$ python -q
>>> import numpy as np
>>> import numpy.linalg as la
>>> np.set_printoptions(suppress=True, linewidth=160)
>>> data = 4 * np.eye(6) + np.ones((6, 6))
>>> data
array([[5., 1., 1., 1., 1., 1.],
       [1., 5., 1., 1., 1., 1.],
       [1., 1., 5., 1., 1., 1.],
       [1., 1., 1., 5., 1., 1.],
       [1., 1., 1., 1., 5., 1.],
       [1., 1., 1., 1., 1., 5.]])
>>> Q, evecs = la.qr(data[:, :3])[0], la.qr(data[:, 3:])[0]
>>> sigma = la.svd(Q.T @ evecs, compute_uv=False)
>>> (sigma > 0.9).sum()
np.int64(0)
>>> sigma.round(2) + 0
array([0.72, 0.  , 0.  ])
>>> np.round(la.norm(Q @ Q.T - evecs @ evecs.T, 2), 2)
np.float64(1.0)
>>> rng = np.random.default_rng(62132)
>>> lab = rng.integers(0, 3, 9)
>>> m1 = np.triu((lab[:, None] == lab) & (rng.random((9, 9)) < 0.8), 1).astype(int)
>>> m1 += m1.T
>>> m1
array([[0, 0, 1, 0, 1, 0, 0, 0, 0],
       [0, 0, 0, 0, 0, 1, 1, 0, 0],
       [1, 0, 0, 0, 1, 0, 0, 0, 0],
       [0, 0, 0, 0, 0, 0, 0, 1, 1],
       [1, 0, 1, 0, 0, 0, 0, 0, 0],
       [0, 1, 0, 0, 0, 0, 1, 0, 0],
       [0, 1, 0, 0, 0, 1, 0, 0, 0],
       [0, 0, 0, 1, 0, 0, 0, 0, 1],
       [0, 0, 0, 1, 0, 0, 0, 1, 0]])
>>> M2 = m1 / np.sqrt((m1 ** 2).mean(axis=1, keepdims=True))
>>> np.round(m1 - m1.mean(axis=1, keepdims=True), 2)
array([[-0.22, -0.22,  0.78, -0.22,  0.78, -0.22, -0.22, -0.22, -0.22],
       [-0.22, -0.22, -0.22, -0.22, -0.22,  0.78,  0.78, -0.22, -0.22],
       [ 0.78, -0.22, -0.22, -0.22,  0.78, -0.22, -0.22, -0.22, -0.22],
       [-0.22, -0.22, -0.22, -0.22, -0.22, -0.22, -0.22,  0.78,  0.78],
       [ 0.78, -0.22,  0.78, -0.22, -0.22, -0.22, -0.22, -0.22, -0.22],
       [-0.22,  0.78, -0.22, -0.22, -0.22, -0.22,  0.78, -0.22, -0.22],
       [-0.22,  0.78, -0.22, -0.22, -0.22,  0.78, -0.22, -0.22, -0.22],
       [-0.22, -0.22, -0.22,  0.78, -0.22, -0.22, -0.22, -0.22,  0.78],
       [-0.22, -0.22, -0.22,  0.78, -0.22, -0.22, -0.22,  0.78, -0.22]])
>>> np.round(la.norm(M2, axis=1), 2)
array([3., 3., 3., 3., 3., 3., 3., 3., 3.])
>>> la.matrix_rank(m1 - m1.mean(axis=1, keepdims=True))
np.int64(8)
>>> M2[6].round(2)
array([0.  , 2.12, 0.  , 0.  , 0.  , 2.12, 0.  , 0.  , 0.  ])
